>>> import numpy as np
>>> from numpy import linalg as LA
>>> np.set_printoptions(precision=1, suppress=True, linewidth=140)
>>> A = np.load("dump.npy")
>>> A
array([[0, 4, 5, 2, 1, 3, 3],
       [0, 0, 4, 2, 4, 0, 0],
       [0, 0, 0, 4, 5, 4, 4],
       [0, 0, 0, 0, 4, 1, 2],
       [0, 0, 0, 0, 0, 1, 5],
       [0, 0, 0, 0, 0, 0, 4],
       [0, 0, 0, 0, 0, 0, 0]])
>>> U, s, VT = LA.svd(A)
>>> evecs = VT[:(s > 1e-8).sum()]
>>> rng = np.random.default_rng(971)
>>> x0 = A[0] + 4 * A[2] + rng.integers(2) * np.eye(7)[5]
>>> x0
array([ 0.,  4.,  5., 18., 21., 19., 19.])
>>> np.diag(evecs.T @ evecs)
array([0., 1., 1., 1., 1., 1., 1.])
>>> np.allclose(evecs.T @ evecs @ x0, x0)
True
>>> round(LA.norm(x0 - evecs.T @ evecs @ x0), 1)
np.float64(0.0)
>>> LA.matrix_rank(np.vstack([A, x0]))
np.int64(6)
>>> W0 = np.array([[38, -2, 1, 0, 2, 1, 2],
...     [0, 38, -2, 2, 1, -1, 0],
...     [0, 2, 62, 2, 0, 1, -1],
...     [2, 1, -1, 21, 1, -1, 0],
...     [1, -1, 0, 1, 42, 0, 1],
...     [-1, 0, 1, -2, -2, 41, 1],
...     [-2, 2, 1, -2, -1, 2, 19]])
>>> Q, r_ = LA.qr(W0)
>>> np.round(abs(r_[0, 0]), 1), round(LA.norm(W0[:, 0]), 1)
(np.float64(38.1), np.float64(38.1))
>>> np.allclose(r_.T @ r_, W0.T @ W0)
True
>>> W0 @ W0
array([[1441, -148,  107,   -6,  154,   86,  116],
       [   6, 1441, -203,  117,   84,  -83,    2],
       [   5,  200, 3838,  170,    3,   97,  -80],
       [ 120,   52,  -84,  444,   70,  -62,    5],
       [  80,  -79,    3,   59, 1765,    3,   63],
       [ -87,    6,  105, -126, -171, 1685,   55],
       [-121,  119,   79,  -79,  -69,  119,  357]])
>>> LA.determinant(W0)
Traceback (most recent call last):
  File "<python-input-19>", line 1, in <module>
    LA.determinant(W0)
    ^^^^^^^^^^^^^^
AttributeError: module 'numpy.linalg' has no attribute 'determinant'
>>> np.allclose(W0, W0.T)
False
>>> (W0 + W0.T) / 2
array([[38. , -1. ,  0.5,  1. ,  1.5,  0. ,  0. ],
       [-1. , 38. ,  0. ,  1.5,  0. , -0.5,  1. ],
       [ 0.5,  0. , 62. ,  0.5,  0. ,  1. ,  0. ],
       [ 1. ,  1.5,  0.5, 21. ,  1. , -1.5, -1. ],
       [ 1.5,  0. ,  0. ,  1. , 42. , -1. ,  0. ],
       [ 0. , -0.5,  1. , -1.5, -1. , 41. ,  1.5],
       [ 0. ,  1. ,  0. , -1. ,  0. ,  1.5, 19. ]])
>>> mat = np.load("case19.npy")
>>> mat
array([[ 0.9, -0.4,  0.6,  0. , -0.3],
       [ 2.4, -1.1,  1.5,  0. , -0.8],
       [ 3.1, -1.4,  2. ,  0. , -1. ],
       [ 4.2, -1.9,  2.7,  0. , -1.3]])
>>> LA.cond(mat) > 100
np.True_
>>> LA.matrix_rank(mat, rtol=0.1)
np.int64(1)
>>> np.argsort(-LA.norm(mat, axis=0).round(6), kind="stable")[:3]
array([0, 2, 1])
>>> x0 = np.array([3, 5, 4, 5, 5])
>>> mat @ np.eye(5)[4]
array([-0.3, -0.8, -1. , -1.3])
>>> mat @ np.ones(5)
array([0.8, 2. , 2.7, 3.7])
>>> LA.norm(mat @ x0) <= LA.norm(mat, 2) * LA.norm(x0) + 1e-9
np.True_
>>> mat @ LA.pinv(mat) @ mat
array([[ 0.9, -0.4,  0.6,  0. , -0.3],
       [ 2.4, -1.1,  1.5,  0. , -0.8],
       [ 3.1, -1.4,  2. ,  0. , -1. ],
       [ 4.2, -1.9,  2.7,  0. , -1.3]])
>>> np.abs(np.diag(LA.qr(mat)[1])) > 1e-9
array([ True,  True, False, False])
>>> np.allclose(mat[:-1].T @ LA.lstsq(mat[:-1].T, mat[-1])[0], mat[-1])
True
>>> F = np.loadtxt("block19.csv", delimiter=",")
>>> F
array([[0., 0., 1.],
       [1., 0., 0.],
       [0., 1., 0.]])
>>> x0 = np.array([4, 4, 3])
>>> (F @ x0).argmax()
np.int64(1)
>>> F @ np.eye(3)[1]
array([0., 0., 1.])
>>> (F * x0).sum(axis=1)
array([3., 4., 4.])
>>> x0 = np.array([1, -1, -2, -1, 1, 1, 1])
>>> rhs = W0 @ x0
>>> beta, lr = np.zeros(7), 1 / LA.norm(W0, 2) ** 2
>>> for i in range(60):
...     beta -= lr * W0.T @ (W0 @ beta - rhs)
...     if i % 10 == 0: print(i, round(LA.norm(W0 @ beta - rhs), 1))
... 
0 54.2
10 6.9
20 2.2
30 0.7
40 0.2
50 0.1
>>> beta
array([ 1., -1., -2., -1.,  1.,  1.,  1.])
>>> proj = np.triu(np.array([[-3, 5, -7], [0, -2, -3], [-4, -7, 0]]), 1) + np.eye(3)
>>> other = proj @ F @ LA.inv(proj)
>>> np.trace(other), np.trace(F)
(np.float64(0.0), np.float64(0.0))
>>> other
array([[  5., -32., -60.],
       [  1.,  -8., -17.],
       [  0.,   1.,   3.]])
>>> np.round(np.poly(other), 1) + 0
array([ 1.,  0.,  0., -1.])
>>> arr = np.array([[0, 3], [-3, 0]])
>>> theta = np.radians(120)
>>> r_ = np.eye(2)
>>> r_[1, 1] = r_[0, 0] = np.cos(theta)
>>> r_[1, 0], r_[0, 1] = -np.sin(theta), np.sin(theta)
>>> r_
array([[-0.5,  0.9],
       [-0.9, -0.5]])
>>> other = arr @ r_.T
>>> np.abs(other - arr).max(axis=0)
array([4.5, 4.5])
>>> np.allclose(arr @ arr.T, other @ other.T)
True
>>> round(float(LA.det(r_)), 1), round(float(np.trace(r_)), 1)
(1.0, -1.0)
>>> arr.ravel(order="F")
array([ 0, -3,  3,  0])
>>> arr.reshape(-1, 2)
array([[ 0,  3],
       [-3,  0]])
>>> t3 = arr.reshape(2, 2, -1)
>>> np.swapaxes(t3, 1, 2)[1]
array([[-3,  0]])
>>> t3.sum(axis=1)
array([[ 3],
       [-3]])
>>> t3.transpose(1, 0, 2)
array([[[ 0],
        [-3]],

       [[ 3],
        [ 0]]])
>>> t3[:, 0]
array([[ 0],
       [-3]])
>>> M = np.load("m.npy")
>>> M
array([[ -7,  -7,  -1,   0,  -1,  -2,   5],
       [ -8,  -6,   5,  -1,  -1,   0,  -4],
       [-14,   1,   2,  -7,  -4,   5, -13],
       [ -9,  -8,  11,  -4,  -5,   7,  -9],
       [-10, -16,  18,   3, -14,  16, -16],
       [ -1, -19,  14,  10, -15,  13, -13],
       [  8, -18,   6,   6, -24,  15, -19],
       [  0, -12,   7,   9, -25,  23, -15],
       [  3,  -7,  14,  16, -18,  14, -12],
       [  6,  -6,  16,  15, -20,  13,  -4],
       [ 12, -12,  25,   9, -22,   5,  -9],
       [  7, -10,  32,   1, -22,  -1, -18],
       [ 16, -18,  29,   3, -23,   4, -26],
       [  9, -19,  36,   6, -27,   1, -27],
       [  6, -27,  38,  12, -36,   2, -21],
       [  9, -21,  31,  14, -30,  -2, -24],
       [ 18, -19,  27,  19, -37,  -8, -23],
       [ 22, -18,  28,  21, -43, -10, -27],
       [ 22, -17,  25,  28, -42,  -8, -33],
       [ 20, -11,  34,  26, -46, -11, -29],
       [ 24, -20,  35,  20, -38,  -9, -36],
       [ 29, -11,  44,  20, -43,  -2, -37],
       [ 34, -18,  46,  28, -52,  -7, -37]])
>>> cen = M - M.mean(axis=0)
>>> evecs = LA.svd(cen)[2][:1]
>>> other = cen - cen @ evecs.T @ evecs
>>> np.round(LA.norm(other) / LA.norm(cen), 1)
np.float64(0.5)
>>> np.round(np.diag(evecs.T @ evecs), 1) + 0
array([0.2, 0. , 0.2, 0.1, 0.3, 0. , 0.1])
>>> (cen @ evecs.T).std(axis=0)
array([26.9])
>>> other.std(axis=0)
array([3.9, 5.1, 5.8, 5.2, 3.3, 7.2, 4.7])
>>> LA.norm(other, axis=1).round(6).argmax()
np.int64(7)
>>> m1 = np.load("a.npy")
>>> m1
array([[  7.1,  17.7,  -6. ],
       [ -6.5,  18.4,  -4.4],
       [  8.3, -14.9, -10.4],
       [ -2.5, -12.2, -15.7],
       [ 19.4,   3.3,  -3.5],
       [  4.1,  11.8,  15.6],
       [ 19.8,  -1.1,   2.9],
       [ 13.4, -14.2,   4.4],
       [ 13.6,  10.9,   9.8],
       [  0.6,  -9.2,  17.7],
       [  3. , -19.7,  -1.7],
       [-11.2,  13.8,  -9.1],
       [  0.8,  -6.3, -19. ],
       [ -0.7,   1.4,  19.9],
       [  1.4,  -5.4,  19.2],
       [-16.2,   2.5,  11.5],
       [-13.9,  10.2,  10.1],
       [  5.5,  12. ,  15. ],
       [-14.5,  11.1,   8.1],
       [  0.9,  16.6, -11.1],
       [  6.8, -18.6,  -3. ]])
>>> Z = m1[[15, 4]].astype(float)
>>> for _ in range(5):
...     lab = LA.norm(m1[:, None] - Z, axis=-1).argmin(axis=1)
...     Z = np.array([m1[lab == j].mean(axis=0) for j in range(2)])
... 
>>> lab
array([0, 0, 1, 1, 1, 0, 1, 1, 0, 0, 1, 0, 1, 0, 0, 0, 0, 0, 0, 0, 1])
>>> Z[1] - Z[0]
array([ 10.9, -19.1, -13.2])
